$ python -q
>>> import numpy as np
>>> import numpy.linalg as la
>>> np.set_printoptions(precision=2, suppress=True, linewidth=200)
>>> def rd(a):
...     return np.round(a, 2) + 0
... 
>>> W0 = np.array([[2.0, 5.0, -4.0], [-2.0, -9.0, 8.0], [-2.0, -13.0, 12.0]])
>>> W0
array([[  2.,   5.,  -4.],
       [ -2.,  -9.,   8.],
       [ -2., -13.,  12.]])
>>> la.lstsq(W0[:-1].T, W0[-1])[2]
np.int32(2)
>>> np.allclose(W0[:-1].T @ la.lstsq(W0[:-1].T, W0[-1])[0], W0[-1])
True
>>> try:
...     la.inv(W0)
... except la.LinAlgError as e:
...     print(e)
... 
Singular matrix
>>> F = np.load("out18.npy")
>>> rd(F)
array([[ 1.  ,  0.  ,  0.  ],
       [ 0.  ,  0.31, -0.95],
       [ 0.  ,  0.95,  0.31]])
>>> vec = np.array([2, 5, 3])
>>> la.norm(F @ vec) <= la.norm(F, 2) * la.norm(vec) + 1e-9
np.True_
>>> (F @ vec).argmax()
np.int64(2)
>>> rng = np.random.default_rng(0)
>>> idx = rng.permutation(3)
>>> idx
array([2, 0, 1])
>>> out = W0[idx][:, idx]
>>> np.allclose(out, W0)
False
>>> np.trace(out)
np.float64(5.0)
>>> arr = np.array([[0, 1, 2], [0, 0, 4], [0, 0, 0]])
>>> # triangular, det is the product of the diagonal
>>> rd(np.sort(la.eigvals(arr)))
array([0., 0., 0.])
>>> [int(la.matrix_rank(la.matrix_power(arr, p))) for p in range(1, 4)]
[2, 1, 0]
>>> np.prod(np.diag(arr)), rd(la.det(arr))
(np.int64(0), np.float64(0.0))
>>> np.allclose(arr, arr.T)
False
>>> arr.inv()
Traceback (most recent call last):
  File "<python-input-26>", line 1, in <module>
    arr.inv()
    ^^^^^^^
AttributeError: 'numpy.ndarray' object has no attribute 'inv'
>>> (arr - arr.T) / 2
array([[ 0. ,  0.5,  1. ],
       [-0.5,  0. ,  2. ],
       [-1. , -2. ,  0. ]])
>>> rd(np.abs(la.eigvals(arr)).max())
np.float64(0.0)
>>> np.allclose(arr @ arr.T, arr.T @ arr)
False
>>> Uu, sv = la.svd(arr)
Traceback (most recent call last):
  File "<python-input-30>", line 1, in <module>
    Uu, sv = la.svd(arr)
    ^^^^^^
ValueError: too many values to unpack (expected 2)
>>> Uu, sv, vt = la.svd(arr, full_matrices=False)
>>> rd(sv)
array([4.5 , 0.89, 0.  ])
>>> (sv > 1e-8).sum()
np.int64(2)
>>> np.abs(Uu[:, 0]).round(6).argmax()
np.int64(1)
>>> rd(np.cumsum(sv ** 2) / np.sum(sv ** 2))
array([0.96, 1.  , 1.  ])
>>> rd(Uu.T @ arr @ vt.T)
array([[4.5 , 0.  , 0.  ],
       [0.  , 0.89, 0.  ],
       [0.  , 0.  , 0.  ]])
>>> np.allclose(Uu * sv @ vt, arr)
True
